% ipython --no-banner

In [1]: import numpy as np

In [2]: from numpy import linalg as LA

In [3]: np.set_printoptions(precision=1, suppress=True, linewidth=160, legacy="1.25")

In [4]: def rnd(a):
   ...:     return np.round(a, 1) + 0
   ...: 

In [5]: J = np.load("block0.npy")

In [6]: rnd(J)
Out[6]: 
array([[ 1.6, -0.7,  0.6],
       [-0.7,  0.3, -0.5],
       [ 0.6, -0.5, -1.8]])

In [7]: # equal to its transpose

In [8]: Uu, sig, VT = LA.svd(J)

In [9]: V = VT[:(sig > 1e-8).sum()]

In [10]: rng = np.random.default_rng(40)

In [11]: x = J[1] + -1 * J[0] + rng.integers(2) * np.eye(3)[2]

In [12]: rnd(x)
Out[12]: array([-2.2,  0.9, -0.1])

In [13]: rnd(np.diag(V.T @ V))
Out[13]: array([0.8, 0.2, 1. ])

In [14]: rnd(LA.norm(x - V.T @ V @ x))
Out[14]: 0.1

In [15]: print(rnd(LA.eigvalsh(J).min()))
-2.0

In [16]: [round(float(LA.det(J[:i, :i])), 2) + 0 for i in range(1, 4)]
Out[16]: [1.56, -0.02, 0.0]

In [17]: print(np.all(LA.eigvalsh(J) > 0))
False

In [18]: Y = J + rng.integers(-2, 3, (3, 2)) @ rng.integers(-2, 3, (2, 3))

In [19]: rnd(Y)
Out[19]: 
array([[ 3.6, -4.7, -0.4],
       [-2.7,  0.3,  0.5],
       [ 0.6, -4.5, -1.8]])

In [20]: Y - J
Out[20]: 
array([[ 2., -4., -1.],
       [-2.,  0.,  1.],
       [ 0., -4.,  0.]])

In [21]: print(np.abs(Y - J).sum(axis=1))
[7. 3. 4.]

In [22]: rnd(LA.svd(Y - J, compute_uv=False))
Out[22]: array([5.9, 2.6, 0. ])

In [23]: rnd(LA.norm(Y, axis=1))
Out[23]: array([5.9, 2.7, 4.9])

In [24]: LA.norm(Y, axis=1).argmax()
Out[24]: 0

In [25]: rnd(LA.norm(Y[0], 1)), rnd(LA.norm(Y[0], np.inf))
Out[25]: (8.6, 4.7)

In [26]: rnd(LA.norm(Y[0] - Y[2]))
Out[26]: 3.3

In [27]: rnd(LA.norm(Y, "nuc"))
Out[27]: 11.5

In [28]: w, V = LA.eigvalsh(J)
ValueError: too many values to unpack (expected 2)


In [29]: w, V = LA.eigh(J)

In [30]: np.abs(V[:, -1]).round(6).argmax()
Out[30]: 0

In [31]: print(rnd(LA.eigvalsh(J + -3 * np.eye(3))))
[-5. -3. -1.]

In [32]: rnd(V.T @ J @ V)
Out[32]: 
array([[-2.,  0.,  0.],
       [ 0.,  0.,  0.],
       [ 0.,  0.,  2.]])

In [33]: rnd(LA.svd(J, compute_uv=False))
Out[33]: array([2., 2., 0.])

In [34]: F = np.load("mat.npy")

In [35]: print(F)
[[-0.5 -1.8  0.4 -0.3]
 [ 0.1  1.8  0.6 -0.5]
 [-1.1  2.4 -1.9  0.1]]

In [36]: u = np.array([6, 6, 8])

In [37]: rnd(np.polyval(u, F[0]))
Out[37]: array([ 6.5, 16.6, 11.4,  6.7])

In [38]: rnd(np.cross(F[0, :3], F[1, :3]))
Out[38]: array([-1.8,  0.3, -0.7])

In [39]: x = np.array([4, 9, 6, 0])

In [40]: h = np.maximum(F @ x, 0)

In [41]: rnd(np.maximum(F @ x, 0) - np.maximum(-F @ x, 0))
Out[41]: array([-15.8,  20.2,   5.8])

In [42]: rnd(h)
Out[42]: array([ 0. , 20.2,  5.8])

In [43]: np.maximum(F @ (3 * x), 0)
Out[43]: array([ 0. , 60.6, 17.4])

In [44]: rnd(F.T @ h)
Out[44]: array([-4.4, 50.3,  1.1, -9.5])

In [45]: print(rnd(np.tanh(F @ x)))
[-1.  1.  1.]

In [46]: u = np.array([0, 3, 3])

In [47]: r1 = np.array([1, 0])

In [48]: m1 = u[:, None] + r1[None, :]

In [49]: print(m1)
[[1 0]
 [4 3]
 [4 3]]

In [50]: # row 2 repeats row 1

In [51]: Uu, sig, VT = LA.svd(m1)

In [52]: np.argmax(sig[:-1] / (sig[1:] + 1e-6)) + 1
Out[52]: 1

In [53]: Y = Uu[:, :1] @ np.diag(sig[:1]) @ VT[:1]

In [54]: rnd(LA.norm(m1 - Y) / LA.norm(m1))
Out[54]: 0.1

In [55]: LA.matrix_rank(Y)
Out[55]: 1

In [56]: Y = m1 / LA.norm(m1, axis=1, keepdims=True)

In [57]: C2 = Y @ Y.T

In [58]: np.argwhere(np.triu(np.abs(C2) > 0.95, 1))
Out[58]: array([[1, 2]])

In [59]: print(C2[0])
[1.  0.8 0.8]

In [60]: A = np.array([[-0.1, 1.0, -0.7],
    ...:     [0.2, -0.1, 0.5],
    ...:     [1.5, 0.5, 0.2],
    ...:     [0.8, 0.0, 1.3],
    ...:     [1.1, 0.6, 0.5],
    ...:     [1.0, 1.3, -0.3],
    ...:     [1.8, 0.6, 1.0],
    ...:     [-1.9, 0.4, 0.6],
    ...:     [0.2, 0.9, 0.3],
    ...:     [-1.4, -0.7, 0.3],
    ...:     [-0.9, -0.2, 1.7],
    ...:     [1.1, -0.2, -1.0],
    ...:     [-0.7, 0.5, -0.3]])

In [61]: A[12] *= 3

In [62]: rnd(A)
Out[62]: 
array([[-0.1,  1. , -0.7],
       [ 0.2, -0.1,  0.5],
       [ 1.5,  0.5,  0.2],
       [ 0.8,  0. ,  1.3],
       [ 1.1,  0.6,  0.5],
       [ 1. ,  1.3, -0.3],
       [ 1.8,  0.6,  1. ],
       [-1.9,  0.4,  0.6],
       [ 0.2,  0.9,  0.3],
       [-1.4, -0.7,  0.3],
       [-0.9, -0.2,  1.7],
       [ 1.1, -0.2, -1. ],
       [-2.1,  1.5, -0.9]])

In [63]: labels = rng.permutation(3)

In [64]: Y = A[:, labels] * rng.choice([-1, 1], 3)

In [65]: rnd(Y)
Out[65]: 
array([[ 0.1,  1. , -0.7],
       [-0.2, -0.1,  0.5],
       [-1.5,  0.5,  0.2],
       [-0.8,  0. ,  1.3],
       [-1.1,  0.6,  0.5],
       [-1. ,  1.3, -0.3],
       [-1.8,  0.6,  1. ],
       [ 1.9,  0.4,  0.6],
       [-0.2,  0.9,  0.3],
       [ 1.4, -0.7,  0.3],
       [ 0.9, -0.2,  1.7],
       [-1.1, -0.2, -1. ],
       [ 2.1,  1.5, -0.9]])

In [66]: Uu, _, VT = LA.svd(A.T @ Y)

In [67]: labels
Out[67]: array([0, 1, 2])

In [68]: mat = np.load("sample8.npy")

In [69]: print(rnd(mat))
[[ 1.   0.   0. ]
 [ 0.  -0.5  0.9]
 [ 0.  -0.9 -0.5]]

In [70]: # 2 groups of indices that never mix

In [71]: x = np.array([-3, 0, -1])

In [72]: target = mat @ x

In [73]: print(rnd(target))
[-3.  -0.9  0.5]

In [74]: print(rnd(LA.solve(mat, 5 * target)))
[-15.   0.  -5.]

In [75]: rnd(LA.solve(mat, target + mat[:, 2]))
Out[75]: array([-3.,  0.,  0.])

In [76]: C2 = mat.T @ mat

In [77]: (mat @ mat.T).shape
Out[77]: (3, 3)

In [78]: rnd(LA.det(mat.T))
Out[78]: 1.0

In [79]: rnd(LA.eigvals(mat))
Out[79]: array([-0.5+0.9j, -0.5-0.9j,  1. +0.j ])

In [80]: rnd(LA.det(2 * mat)), rnd(LA.det(mat))
Out[80]: (8.0, 1.0)

In [81]: print(rnd(LA.eigvals(mat).sum().real))
0.0

In [82]: rnd(np.poly(mat))
Out[82]: array([ 1.,  0.,  0., -1.])

In [83]: labels = rng.permutation(3)

In [84]: labels
Out[84]: array([1, 2, 0])

In [85]: Y = mat[labels][:, labels]

In [86]: rnd(np.diag(Y))
Out[86]: array([-0.5, -0.5,  1. ])

In [87]: rnd(LA.det(Y)), rnd(LA.det(mat[labels]))
Out[87]: (1.0, 1.0)

In [88]: np.allclose(Y, mat)
Out[88]: False

In [89]: rnd(np.sort(np.abs(LA.eigvals(Y))))
Out[89]: array([1., 1., 1.])

In [90]: rnd(Y)
Out[90]: 
array([[-0.5,  0.9,  0. ],
       [-0.9, -0.5,  0. ],
       [ 0. ,  0. ,  1. ]])

In [91]: Q, _ = LA.qr(np.array([[-0.5, -0.7, 0.2], [-1.2, 1.8, -1.1], [0.3, 1.5, -0.3]]))

In [92]: data = Q[:, :3]

In [93]: rnd(data)
Out[93]: 
array([[-0.4,  0.5,  0.8],
       [-0.9, -0.4, -0.2],
       [ 0.2, -0.8,  0.6]])

In [94]: # keeps lengths

In [95]: theta = np.radians(90)

In [96]: R = np.eye(3)

In [97]: R[2, 2] = R[0, 0] = np.cos(theta)

In [98]: R[2, 0], R[0, 2] = -np.sin(theta), np.sin(theta)

In [99]: rnd(R)
Out[99]: 
array([[ 0.,  0.,  1.],
       [ 0.,  1.,  0.],
       [-1.,  0.,  0.]])

In [100]: Y = data @ R.T

In [101]: rnd(np.abs(Y - data).max(axis=0))
Out[101]: array([1.2, 0. , 1.1])

In [102]: x = np.array([-3, 0, -1])

In [103]: rnd(np.sort(np.abs(np.degrees(np.angle(LA.eigvals(data))))))
Out[103]: array([  0. , 126.3, 126.3])

In [104]: [p for p in range(1, 25) if np.allclose(LA.matrix_power(data, p), np.eye(3))]
Out[104]: []

In [105]: rnd(LA.norm(x)), rnd(LA.norm(data @ x))
Out[105]: (3.2, 3.2)

In [106]: u = np.array([3, 1, 2])

In [107]: Y = data + np.outer(u, np.eye(3)[0])

In [108]: print(LA.matrix_rank(Y - data))
1

In [109]: rnd(LA.det(Y) / LA.det(data)), rnd(1 + LA.solve(data, u)[0])
Out[109]: (-0.6, -0.6)

In [110]: rnd(Y)
Out[110]: 
array([[ 2.6,  0.5,  0.8],
       [ 0.1, -0.4, -0.2],
       [ 2.2, -0.8,  0.6]])

In [111]: LA.matrix_rank(LA.inv(Y) - LA.inv(data), tol=1e-8)
Out[111]: 1

In [112]: X = np.load("m.npy")

In [113]: X
Out[113]: 
array([[  2. , -10.1,   1.1],
       [  1. ,  -5.1,   0.5],
       [  4.1, -20.1,   2.6],
       [  4. , -20.1,   2.4],
       [  4.7, -22.6,   2.6],
       [  1.7,  -7.6,   1. ],
       [  4.7, -22.6,   2.8],
       [  3.8, -19.9,   2.5],
       [  0.4,  -2.6,   0.4],
       [  2.6, -12.4,   1.5],
       [  3. , -15.1,   1.8],
       [  0.4,  -2.4,   0.3],
       [  3.4, -17.4,   2.1],
       [  0.9,  -5. ,   0.5]])

In [114]: # column 1 dominates

In [115]: Xc = (X - X.mean(axis=0)) / X.std(axis=0)

In [116]: np.argwhere(np.abs(Xc) > 2)
Out[116]: array([], shape=(0, 2), dtype=int64)

In [117]: b = LA.lstsq(np.delete(Xc, 2, axis=1), Xc[:, 2])[0]

In [118]: rnd(b)
Out[118]: array([ 0., -1.])

In [119]: round(np.log10(LA.cond(X)))
Out[119]: 2

In [120]: np.argsort(-LA.norm(X, axis=0).round(6), kind="stable")[:3]
Out[120]: array([1, 0, 2])

In [121]: print([round(float(x), 1) for x in LA.svd(X, compute_uv=False)[:3]])
[57.5, 0.4, 0.3]

In [122]: M = np.loadtxt("data.csv", delimiter=",")

In [123]: M
Out[123]: 
array([[0., 0., 4.],
       [0., 0., 0.],
       [4., 0., 0.]])

In [124]: # rows and columns are dependent

In [125]: rnd(LA.det(2 * M)), rnd(LA.det(M))
Out[125]: (0.0, 0.0)

In [126]: np.poly(M)
Out[126]: array([  1.,   0., -16.,   0.])

In [127]: rnd(LA.eigvals(M).sum().real)
Out[127]: 0.0

In [128]: rnd(LA.eigvals(M))
Out[128]: array([ 4., -4.,  0.])

In [129]: np.einsum("ij,ji->", M, M)
Out[129]: 32.0

In [130]: np.einsum("ii->", M)
Out[130]: 0.0

In [131]: W = np.array([[1, -1, 3, -1, 2], [-1, -3, 0, 3, -3], [1, 2, -2, -3, 0]])

In [132]: b = np.array([0, 1, 2, -2, -2])

In [133]: act = np.maximum(M @ W + b, 0)

In [134]: rnd((act > 0).mean(axis=0))
Out[134]: array([0.7, 0.7, 0.7, 0. , 0.3])

In [135]: (act > 0).astype(int)
Out[135]: 
array([[1, 1, 0, 0, 0],
       [0, 1, 1, 0, 0],
       [1, 0, 1, 0, 1]])

In [136]: print(LA.matrix_rank(act))
3

In [137]: cent = np.array([[0, -2], [3, 3], [0, 3], [1, 3], [1, 1]])

In [138]: W @ cent
Out[138]: 
array([[ -2,   3],
       [ -9,  -1],
       [  3, -11]])

In [139]: (act @ cent).round(6).argmax(axis=1)
Out[139]: array([0, 1, 1])

In [140]: act @ cent
Out[140]: 
array([[27., 19.],
       [ 3.,  9.],
       [ 6., 40.]])

In [141]: w, V = LA.eigh(M)

In [142]: rnd(V @ np.diag(w) @ V.T)
Out[142]: 
array([[0., 0., 4.],
       [0., 0., 0.],
       [4., 0., 0.]])

In [143]: rnd(V.T @ M @ V)
Out[143]: 
array([[-4.,  0.,  0.],
       [ 0.,  0.,  0.],
       [ 0.,  0.,  4.]])

In [144]: rnd(np.abs(V[:, -1]))
Out[144]: array([0.7, 0. , 0.7])

In [145]: print(rnd(LA.eigvalsh(M + 4 * np.eye(3))))
[0. 4. 8.]

In [146]: w.sum(), np.trace(M)
Out[146]: (0.0, 0.0)

In [147]: print(rnd(LA.svd(M, compute_uv=False)))
[4. 4. 0.]

In [148]: print((w > 1e-8).sum(), (w < -1e-8).sum())
1 1
